In [1]: import numpy as np

In [2]: np.set_printoptions(suppress=True, linewidth=140)

In [3]: K = np.loadtxt("block7.csv", delimiter=",")

In [4]: K.round(3)
Out[4]: 
array([[ 0.652,  0.197, -0.695],
       [ 0.197, -0.262,  0.393],
       [-0.695,  0.393, -0.39 ]])

In [5]: print(np.abs(np.diag(np.linalg.qr(K)[1])) > 1e-9)
[ True  True False]

In [6]: print(np.unique(K.round(6), axis=0).shape)
(3, 3)

In [7]: J = np.loadtxt("m.csv", delimiter=",")

In [8]: print(J)
[[4. 2. 4.]
 [0. 0. 0.]
 [2. 1. 2.]
 [4. 2. 4.]]

In [9]: cov = J.T @ J

In [10]: np.linalg.matrix_rank(cov)
Out[10]: np.int64(1)

In [11]: np.round(np.linalg.svd(J, compute_uv=False) ** 2, 3) + 0
Out[11]: array([81.,  0.,  0.])

In [12]: np.round(J @ np.linalg.pinv(J) @ J, 3)
Out[12]: 
array([[4., 2., 4.],
       [0., 0., 0.],
       [2., 1., 2.],
       [4., 2., 4.]])

In [13]: print(np.linalg.lstsq(J[:-1].T, J[-1])[2])
1

In [14]: np.allclose(J[:-1].T @ np.linalg.lstsq(J[:-1].T, J[-1])[0], J[-1])
Out[14]: True

In [15]: rk = np.linalg.matrix_rank(J)

In [16]: rk
Out[16]: np.int64(1)

In [17]: ns = np.linalg.svd(J)[2][rk:].T

In [18]: print([int(np.linalg.matrix_rank(J[:, :j + 1])) for j in range(3)])
[1, 1, 1]

In [19]: np.round(ns @ ns.T, 3)
Out[19]: 
array([[ 0.556, -0.222, -0.444],
       [-0.222,  0.889, -0.222],
       [-0.444, -0.222,  0.556]])

In [20]: A2 = np.array([[1, 2, -3, 3], [0, -3, 1, -3], [-1, 2, 3, 1], [0, 1, -3, -3]])

In [21]: E = np.triu(A2)

In [22]: E
Out[22]: 
array([[ 1,  2, -3,  3],
       [ 0, -3,  1, -3],
       [ 0,  0,  3,  1],
       [ 0,  0,  0, -3]])

In [23]: E @ E
Out[23]: 
array([[  1,  -4, -10, -15],
       [  0,   9,   0,  19],
       [  0,   0,   9,   0],
       [  0,   0,   0,   9]])

In [24]: np.prod(np.diag(E)), round(np.linalg.det(E), 3)
Out[24]: (np.int64(27), np.float64(27.0))

In [25]: print([int(np.linalg.matrix_rank(np.linalg.matrix_power(E, p))) for p in range(1, 5)])
[4, 4, 4, 4]
